$ ipython --no-banner

In [1]: import numpy as np

In [2]: np.set_printoptions(precision=2, suppress=True, linewidth=140)

In [3]: def rnd(a):
   ...:     return np.round(a, 2) + 0
   ...: 

In [4]: A = np.array([[1.12, 0.93, 0.34, 0.5],
   ...:     [-0.13, 0.14, 0.45, -2.24],
   ...:     [-0.99, -3.94, 0.27, 1.77],
   ...:     [0.95, -1.23, -0.34, 1.19],
   ...:     [-0.76, -0.92, 0.17, 0.61]])

In [5]: A
Out[5]: 
array([[ 1.12,  0.93,  0.34,  0.5 ],
       [-0.13,  0.14,  0.45, -2.24],
       [-0.99, -3.94,  0.27,  1.77],
       [ 0.95, -1.23, -0.34,  1.19],
       [-0.76, -0.92,  0.17,  0.61]])

In [6]: Q = A.astype(float).copy()

In [7]: for j in range(4):
   ...:     Q[:, j] -= Q[:, :j] @ (Q[:, :j].T @ Q[:, j])
   ...:     Q[:, j] /= np.linalg.norm(Q[:, j])
   ...: 

In [8]: rnd(Q.T @ Q)
Out[8]: 
array([[1., 0., 0., 0.],
       [0., 1., 0., 0.],
       [0., 0., 1., 0.],
       [0., 0., 0., 1.]])

In [9]: vec = np.array([8, 4, -2, -9])

In [10]: y = A @ vec

In [11]: coef, lr = np.zeros(4), 1 / np.linalg.norm(A, 2) ** 2

In [12]: for i in range(30):
    ...:     coef -= lr * A.T @ (A @ coef - y)
    ...:     if i % 5 == 0: print(i, round(np.linalg.norm(A @ coef - y), 2))
    ...: 
0 9.9
5 7.18
10 5.29
15 3.94
20 2.97
25 2.29

In [13]: rnd(np.linalg.cond(A))
Out[13]: np.float64(8.0)

In [14]: hat = A @ np.linalg.solve(A.T @ A, A.T)

In [15]: rnd(np.diag(hat))
Out[15]: array([1.  , 0.97, 0.9 , 0.85, 0.29])

In [16]: rnd(hat)
Out[16]: 
array([[ 1.  ,  0.  , -0.01,  0.01,  0.02],
       [ 0.  ,  0.97,  0.06, -0.07, -0.15],
       [-0.01,  0.06,  0.9 ,  0.12,  0.27],
       [ 0.01, -0.07,  0.12,  0.85, -0.33],
       [ 0.02, -0.15,  0.27, -0.33,  0.29]])

In [17]: np.allclose(hat @ hat, hat)
Out[17]: True

In [18]: rnd(np.linalg.eigvalsh(hat))
Out[18]: array([0., 1., 1., 1., 1.])

In [19]: out = A / np.linalg.norm(A, axis=1, keepdims=True)

In [20]: C2 = out @ out.T

In [21]: (np.abs(C2) > 0.9).astype(int)
Out[21]: 
array([[1, 0, 0, 0, 0],
       [0, 1, 0, 0, 0],
       [0, 0, 1, 0, 1],
       [0, 0, 0, 1, 0],
       [0, 0, 1, 0, 1]])

In [22]: rnd(C2[3])
Out[22]: array([ 0.13, -0.68,  0.67,  1.  ,  0.4 ])

In [23]: rnd(np.linalg.norm(out, axis=1))
Out[23]: array([1., 1., 1., 1., 1.])

In [24]: np.argwhere(np.triu(np.abs(C2) > 0.95, 1))
Out[24]: array([], shape=(0, 2), dtype=int64)

In [25]: (C2 - 2 * np.eye(5)).round(6).argmax(axis=1)
Out[25]: array([3, 0, 4, 2, 2])

In [26]: rnd(C2)
Out[26]: 
array([[ 1.  , -0.27, -0.54,  0.13, -0.63],
       [-0.27,  1.  , -0.42, -0.68, -0.43],
       [-0.54, -0.42,  1.  ,  0.67,  0.92],
       [ 0.13, -0.68,  0.67,  1.  ,  0.4 ],
       [-0.63, -0.43,  0.92,  0.4 ,  1.  ]])

In [27]: rnd(np.degrees(np.arccos(np.clip(C2[3, 2], -1, 1))))
Out[27]: np.float64(47.84)

In [28]: rng = np.random.default_rng(38507)

In [29]: K = np.array([[-3, 2, 1], [-3, 0, -2], [3, 2, 1], [0, 1, 0], [-2, 3, -1]]) * (rng.random((5, 3)) < 0.3)

In [30]: K
Out[30]: 
array([[ 0,  0,  1],
       [ 0,  0,  0],
       [ 0,  2,  0],
       [ 0,  0,  0],
       [ 0,  0, -1]])

In [31]: # rank 2

In [32]: Uu, sv, Vt = np.linalg.svd(K)

In [33]: V = Vt[:(sv > 1e-8).sum()]

In [34]: vec = K[2] + -1 * K[4] + rng.integers(2) * np.eye(3)[1]

In [35]: vec
Out[35]: array([0., 3., 1.])

In [36]: np.allclose(V.T @ V @ vec, vec)
Out[36]: True

In [37]: rnd(np.diag(V.T @ V))
Out[37]: array([0., 1., 1.])

In [38]: np.linalg.cond(K) > 100
Out[38]: np.True_

In [39]: np.linalg.matrix_rank(K, rtol=0.1)
Out[39]: np.int64(2)

In [40]: Uu, sv, Vt = np.linalg.svd(K)

In [41]: rnd(sv)
Out[41]: array([2.  , 1.41, 0.  ])

In [42]: out = Uu[:, :2] @ np.diag(sv[:2]) @ Vt[:2]

In [43]: rnd(np.linalg.norm(K - out, 2)), sv[2]
Out[43]: (np.float64(0.0), np.float64(0.0))

In [44]: np.linalg.matrix_rank(K, rtol=0.05)
Out[44]: np.int64(2)

In [45]: rnd(np.abs(K - out).max())
Out[45]: np.float64(0.0)

In [46]: np.linalg.matrix_rank(out)
Out[46]: np.int64(2)

In [47]: Uu, sv, Vt = np.linalg.svd(K, full_matrices=False)

In [48]: Uu.shape, sv.shape, Vt.shape
Out[48]: ((5, 3), (3,), (3, 3))

In [49]: rnd(sv)
Out[49]: array([2.  , 1.41, 0.  ])

In [50]: rnd(Uu.T @ K @ Vt.T)
Out[50]: 
array([[2.  , 0.  , 0.  ],
       [0.  , 1.41, 0.  ],
       [0.  , 0.  , 0.  ]])

In [51]: np.abs(Vt[0])
Out[51]: array([0., 1., 0.])

In [52]: rnd(np.cumsum(sv ** 2) / np.sum(sv ** 2))
Out[52]: array([0.67, 1.  , 1.  ])

In [53]: (sv > 1e-8).sum()
Out[53]: np.int64(2)

In [54]: rnd(Uu.T @ Uu)
Out[54]: 
array([[1., 0., 0.],
       [0., 1., 0.],
       [0., 0., 1.]])

In [55]: M = np.loadtxt("test4.csv", delimiter=",")

In [56]: M
Out[56]: 
array([[-1., -4.,  5.,  3.,  1.],
       [ 1., -3., -4.,  6., -1.],
       [-2., -4.,  4., -2.,  3.],
       [ 0.,  0.,  0., -1.,  2.],
       [ 0.,  0.,  0., -2.,  1.]])

In [57]: f = np.array([-3, -6, 0, -2, 3])

In [58]: out = M + np.outer(f, np.eye(5)[3])

In [59]: np.linalg.matrix_rank(out - M)
Out[59]: np.int64(1)

In [60]: out
Out[60]: 
array([[-1., -4.,  5.,  0.,  1.],
       [ 1., -3., -4.,  0., -1.],
       [-2., -4.,  4., -2.,  3.],
       [ 0.,  0.,  0., -3.,  2.],
       [ 0.,  0.,  0.,  1.,  1.]])

In [61]: np.linalg.matrix_rank(np.linalg.inv(out) - np.linalg.inv(M), tol=1e-8)
Out[61]: np.int64(1)

In [62]: rnd(np.linalg.det(out) / np.linalg.det(M)), rnd(1 + np.linalg.solve(M, f)[3])
Out[62]: (np.float64(-1.67), np.float64(-1.67))

In [63]: hat = np.triu(np.array([[-6, -9, 6, 7, 5],
    ...:     [6, -7, 4, -5, -6],
    ...:     [-8, -8, 5, -7, 2],
    ...:     [-6, 6, -9, 9, -5],
    ...:     [1, 9, -9, -6, 7]]), 1) + np.eye(5)

In [64]: out = hat @ M @ np.linalg.inv(hat)

In [65]: np.linalg.matrix_rank(out)
Out[65]: np.int64(5)

In [66]: rnd(np.poly(out))
Out[66]: array([  1.,   0., -12.,  38., -45., 114.])

In [67]: out
Out[67]: 
array([[  -22.,  -199.,   993.,  6030., 27127.],
       [   -7.,   -82.,   382.,  2328., 10414.],
       [   -2.,   -22.,   104.,   633.,  2826.],
       [    0.,     0.,     0.,     9.,    42.],
       [    0.,     0.,     0.,    -2.,    -9.]])

In [68]: feats = np.loadtxt("mat.csv", delimiter=",")

In [69]: feats
Out[69]: 
array([[ 1.78,  2.87,  1.3 ],
       [-2.13,  0.52,  1.58],
       [-6.45, -2.07, -6.09],
       [ 3.16,  3.7 ,  1.17],
       [ 7.3 ,  6.18,  3.56],
       [ 5.82,  5.29,  2.57],
       [ 2.03,  3.02,  2.1 ],
       [-1.58,  0.85, -0.21],
       [ 3.8 ,  4.08,  1.19],
       [-3.32, -0.19, -0.23],
       [ 5.53,  5.12,  3.81],
       [10.52,  8.11,  3.05],
       [ 0.47,  2.08, -1.99],
       [ 2.18,  3.11,  3.71],
       [-3.57, -0.34, -3.23],
       [ 3.21,  3.73, -0.97],
       [ 5.17,  4.9 ,  1.74],
       [ 7.51,  6.31,  0.29],
       [-1.02,  1.19, -0.61],
       [ 3.22,  3.73,  1.26],
       [ 4.1 ,  4.26,  2.52],
       [-3.  ,  0.  , -2.1 ],
       [ 8.35,  6.81,  4.58],
       [ 6.55,  5.73,  5.05],
       [ 7.12,  6.07,  1.75],
       [-6.81, -2.29, -1.45],
       [-0.73,  1.36, -2.43],
       [ 1.17,  2.5 ,  1.96],
       [ 1.44,  2.67, -0.82]])

In [70]: def softmax(z):
    ...:     e = np.exp(z - z.max(axis=-1, keepdims=True))
    ...:     return e / e.sum(axis=-1, keepdims=True)
    ...: 

In [71]: rnd(softmax(feats).sum(axis=1))
Out[71]: array([1., 1., 1., 1., 1., 1., 1., 1., 1., 1., 1., 1., 1., 1., 1., 1., 1., 1., 1., 1., 1., 1., 1., 1., 1., 1., 1., 1., 1.])

In [72]: rnd(softmax(10 * feats[19]))
Out[72]: array([0.01, 0.99, 0.  ])

In [73]: rnd(softmax(feats[19]))
Out[73]: array([0.36, 0.59, 0.05])

In [74]: S = feats @ feats.T / np.sqrt(3)

In [75]: rnd(softmax(S)[19] @ feats)
Out[75]: array([10.51,  8.11,  3.06])
